In [1]: import numpy as np

In [2]: np.set_printoptions(precision=2, suppress=True, linewidth=160)

In [3]: f = np.array([4, 5, 1, -5, -1, -2, 1, 4, 4])

In [4]: K = 5 * np.eye(9) + np.outer(f, f)

In [5]: print(K)
[[ 21.  20.   4. -20.  -4.  -8.   4.  16.  16.]
 [ 20.  30.   5. -25.  -5. -10.   5.  20.  20.]
 [  4.   5.   6.  -5.  -1.  -2.   1.   4.   4.]
 [-20. -25.  -5.  30.   5.  10.  -5. -20. -20.]
 [ -4.  -5.  -1.   5.   6.   2.  -1.  -4.  -4.]
 [ -8. -10.  -2.  10.   2.   9.  -2.  -8.  -8.]
 [  4.   5.   1.  -5.  -1.  -2.   6.   4.   4.]
 [ 16.  20.   4. -20.  -4.  -8.   4.  21.  16.]
 [ 16.  20.   4. -20.  -4.  -8.   4.  16.  21.]]

In [6]: # equal to its transpose

In [7]: Lm = np.linalg.cholesky(K)

In [8]: print(Lm @ Lm.T)
[[ 21.  20.   4. -20.  -4.  -8.   4.  16.  16.]
 [ 20.  30.   5. -25.  -5. -10.   5.  20.  20.]
 [  4.   5.   6.  -5.  -1.  -2.   1.   4.   4.]
 [-20. -25.  -5.  30.   5.  10.  -5. -20. -20.]
 [ -4.  -5.  -1.   5.   6.   2.  -1.  -4.  -4.]
 [ -8. -10.  -2.  10.   2.   9.  -2.  -8.  -8.]
 [  4.   5.   1.  -5.  -1.  -2.   6.   4.   4.]
 [ 16.  20.   4. -20.  -4.  -8.   4.  21.  16.]
 [ 16.  20.   4. -20.  -4.  -8.   4.  16.  21.]]

In [9]: print(np.diag(Lm) ** 2)
[21.   10.95  5.11  7.66  5.07  5.27  5.06  6.03  5.85]

In [10]: print(np.linalg.eigvalsh(K).min() > 0)
True

In [11]: A2 = K / np.sqrt((K ** 2).mean(axis=1, keepdims=True))

In [12]: print(np.linalg.matrix_rank(A2) == np.linalg.matrix_rank(K))
True

In [13]: print(np.linalg.norm(A2, axis=1))
[3. 3. 3. 3. 3. 3. 3. 3. 3.]

In [14]: print(round(np.log10(np.linalg.cond(K))))
1

In [15]: print(np.linalg.matrix_rank(K, rtol=0.1))
1

In [16]: print([round(float(x), 2) for x in np.linalg.svd(K, compute_uv=False)[:3]])
[110.0, 5.0, 5.0]

In [17]: print(round(np.linalg.norm(K, 2) / np.linalg.norm(K), 2))
0.99

In [18]: print(np.argsort(-np.linalg.norm(K, axis=0).round(6), kind="stable")[:3])
[1 3 0]

In [19]: print(np.linalg.matrix_power(K, 3))
[[ 202925.  253500.   50700. -253500.  -50700. -101400.   50700.  202800.  202800.]
 [ 253500.  317000.   63375. -316875.  -63375. -126750.   63375.  253500.  253500.]
 [  50700.   63375.   12800.  -63375.  -12675.  -25350.   12675.   50700.   50700.]
 [-253500. -316875.  -63375.  317000.   63375.  126750.  -63375. -253500. -253500.]
 [ -50700.  -63375.  -12675.   63375.   12800.   25350.  -12675.  -50700.  -50700.]
 [-101400. -126750.  -25350.  126750.   25350.   50825.  -25350. -101400. -101400.]
 [  50700.   63375.   12675.  -63375.  -12675.  -25350.   12800.   50700.   50700.]
 [ 202800.  253500.   50700. -253500.  -50700. -101400.   50700.  202925.  202800.]
 [ 202800.  253500.   50700. -253500.  -50700. -101400.   50700.  202800.  202925.]]

In [20]: assert K == K.T
---------------------------------------------------------------------------
ValueError                                Traceback (most recent call last)
Cell In[20], line 1
----> 1 assert K == K.T

ValueError: The truth value of an array with more than one element is ambiguous. Use a.any() or a.all()

In [21]: vec = np.ones(9)

In [22]: for _ in range(4):
    ...:     vec = K @ vec
    ...:     vec /= np.linalg.norm(vec)
    ...:     print(round(vec @ K @ vec, 2))
    ...: 
108.54
110.0
110.0
110.0

In [23]: print(round(float(np.linalg.eigvalsh(K)[-1]), 2))
110.0

In [24]: feats = np.array([[0, 4, 5],
    ...:     [0, 4, 5],
    ...:     [1, 4, 0],
    ...:     [6, 8, 5],
    ...:     [0, 0, 0],
    ...:     [0, 0, 0],
    ...:     [0, 4, 5],
    ...:     [0, 4, 5],
    ...:     [0, 0, 0],
    ...:     [0, 0, 0],
    ...:     [0, 4, 5],
    ...:     [0, 4, 5],
    ...:     [5, 4, 5]])

In [25]: cov = np.cov(feats, rowvar=False)

In [26]: print(np.argsort(-feats.std(axis=0).round(6), kind="stable"))
[2 1 0]

In [27]: print(np.polyfit(feats[:, 0], feats[:, 1], 1))
[0.69 2.44]

In [28]: print(np.round(np.corrcoef(feats[:, 0], feats[:, 1])[0, 1], 2))
0.59

In [29]: print(cov)
[[4.24 2.92 1.51]
 [2.92 5.74 4.74]
 [1.51 4.74 6.41]]

In [30]: print(cov.shape)
(3, 3)

In [31]: print(feats.std(axis=0))
[1.98 2.3  2.43]

In [32]: F = np.tril(np.array([[0, 6, 8, 1, 2, 3],
    ...:     [7, 0, 5, 7, 9, 4],
    ...:     [6, 2, 7, 1, 7, 9],
    ...:     [5, 9, 4, 7, 7, 7],
    ...:     [9, 5, 4, 9, 4, 6],
    ...:     [3, 4, 6, 8, 6, 5]]), -1) + np.eye(6, dtype=int)

In [33]: print(F)
[[1 0 0 0 0 0]
 [7 1 0 0 0 0]
 [6 2 1 0 0 0]
 [5 9 4 1 0 0]
 [9 5 4 9 1 0]
 [3 4 6 8 6 1]]

In [34]: Uu, sv, Vh = np.linalg.svd(F)

In [35]: print(sv.round(2) + 0)
[21.1   9.14  6.45  3.23  0.31  0.  ]

In [36]: A2 = Uu[:, :5] @ np.diag(sv[:5]) @ Vh[:5]

In [37]: print(np.linalg.matrix_rank(F, rtol=0.05))
4

In [38]: print(np.linalg.matrix_rank(A2))
5

In [39]: print(round(float(np.linalg.norm(F - A2) / np.linalg.norm(F)), 2))
0.0

In [40]: A2 = F[0, 0] * F[1:] - np.outer(F[1:, 0], F[0])

In [41]: print(A2)
[[0 1 0 0 0 0]
 [0 2 1 0 0 0]
 [0 9 4 1 0 0]
 [0 5 4 9 1 0]
 [0 4 6 8 6 1]]

In [42]: print(np.linalg.matrix_rank(A2), np.linalg.matrix_rank(F))
5 6

In [43]: print(np.flatnonzero(~A2.round(6).any(axis=1)))
[]

In [44]: cov = K.T @ K

In [45]: print(np.allclose(cov, cov.T))
True

In [46]: print(np.trace(cov), (K ** 2).sum())
12300.0 12300.0

In [47]: print((K @ K.T).shape)
(9, 9)

In [48]: print(np.linalg.matrix_rank(cov))
9

In [49]: A2 = np.array([[-4, 5, 7], [9, 8, 4], [3, -6, -8], [-7, 6, 3], [5, 8, 1], [9, 5, 2]])

In [50]: print(np.einsum("ik,kj->ji", F, A2))
[[ -4 -19  -3  66 -37  25]
 [  5  43  40  79 123 112]
 [  7  53  42  42  79  21]]

In [51]: print(np.einsum("ij,ij->i", F, F))
[  1  50  41 123 204 162]

In [52]: X = np.load("run14.npy")

In [53]: print(X)
[[5. 1. 1. 1. 1. 1. 1. 1. 1.]
 [1. 5. 1. 1. 1. 1. 1. 1. 1.]
 [1. 1. 5. 1. 1. 1. 1. 1. 1.]
 [1. 1. 1. 5. 1. 1. 1. 1. 1.]
 [1. 1. 1. 1. 5. 1. 1. 1. 1.]
 [1. 1. 1. 1. 1. 5. 1. 1. 1.]
 [1. 1. 1. 1. 1. 1. 5. 1. 1.]
 [1. 1. 1. 1. 1. 1. 1. 5. 1.]
 [1. 1. 1. 1. 1. 1. 1. 1. 5.]]

In [54]: # equal to its transpose

In [55]: A2 = np.linalg.invert(X)
---------------------------------------------------------------------------
AttributeError                            Traceback (most recent call last)
Cell In[55], line 1
----> 1 A2 = np.linalg.invert(X)

AttributeError: module 'numpy.linalg' has no attribute 'invert'

In [56]: A2 = np.linalg.inv(X)

In [57]: print(A2)
[[ 0.23 -0.02 -0.02 -0.02 -0.02 -0.02 -0.02 -0.02 -0.02]
 [-0.02  0.23 -0.02 -0.02 -0.02 -0.02 -0.02 -0.02 -0.02]
 [-0.02 -0.02  0.23 -0.02 -0.02 -0.02 -0.02 -0.02 -0.02]
 [-0.02 -0.02 -0.02  0.23 -0.02 -0.02 -0.02 -0.02 -0.02]
 [-0.02 -0.02 -0.02 -0.02  0.23 -0.02 -0.02 -0.02 -0.02]
 [-0.02 -0.02 -0.02 -0.02 -0.02  0.23 -0.02 -0.02 -0.02]
 [-0.02 -0.02 -0.02 -0.02 -0.02 -0.02  0.23 -0.02 -0.02]
 [-0.02 -0.02 -0.02 -0.02 -0.02 -0.02 -0.02  0.23 -0.02]
 [-0.02 -0.02 -0.02 -0.02 -0.02 -0.02 -0.02 -0.02  0.23]]

In [58]: print(round(float(np.linalg.slogdet(X)[0]), 2))
1.0

In [59]: print(round(float(np.linalg.cond(X)), 2))
3.25

In [60]: print(np.linalg.det(X) * A2)
[[196608. -16384. -16384. -16384. -16384. -16384. -16384. -16384. -16384.]
 [-16384. 196608. -16384. -16384. -16384. -16384. -16384. -16384. -16384.]
 [-16384. -16384. 196608. -16384. -16384. -16384. -16384. -16384. -16384.]
 [-16384. -16384. -16384. 196608. -16384. -16384. -16384. -16384. -16384.]
 [-16384. -16384. -16384. -16384. 196608. -16384. -16384. -16384. -16384.]
 [-16384. -16384. -16384. -16384. -16384. 196608. -16384. -16384. -16384.]
 [-16384. -16384. -16384. -16384. -16384. -16384. 196608. -16384. -16384.]
 [-16384. -16384. -16384. -16384. -16384. -16384. -16384. 196608. -16384.]
 [-16384. -16384. -16384. -16384. -16384. -16384. -16384. -16384. 196608.]]
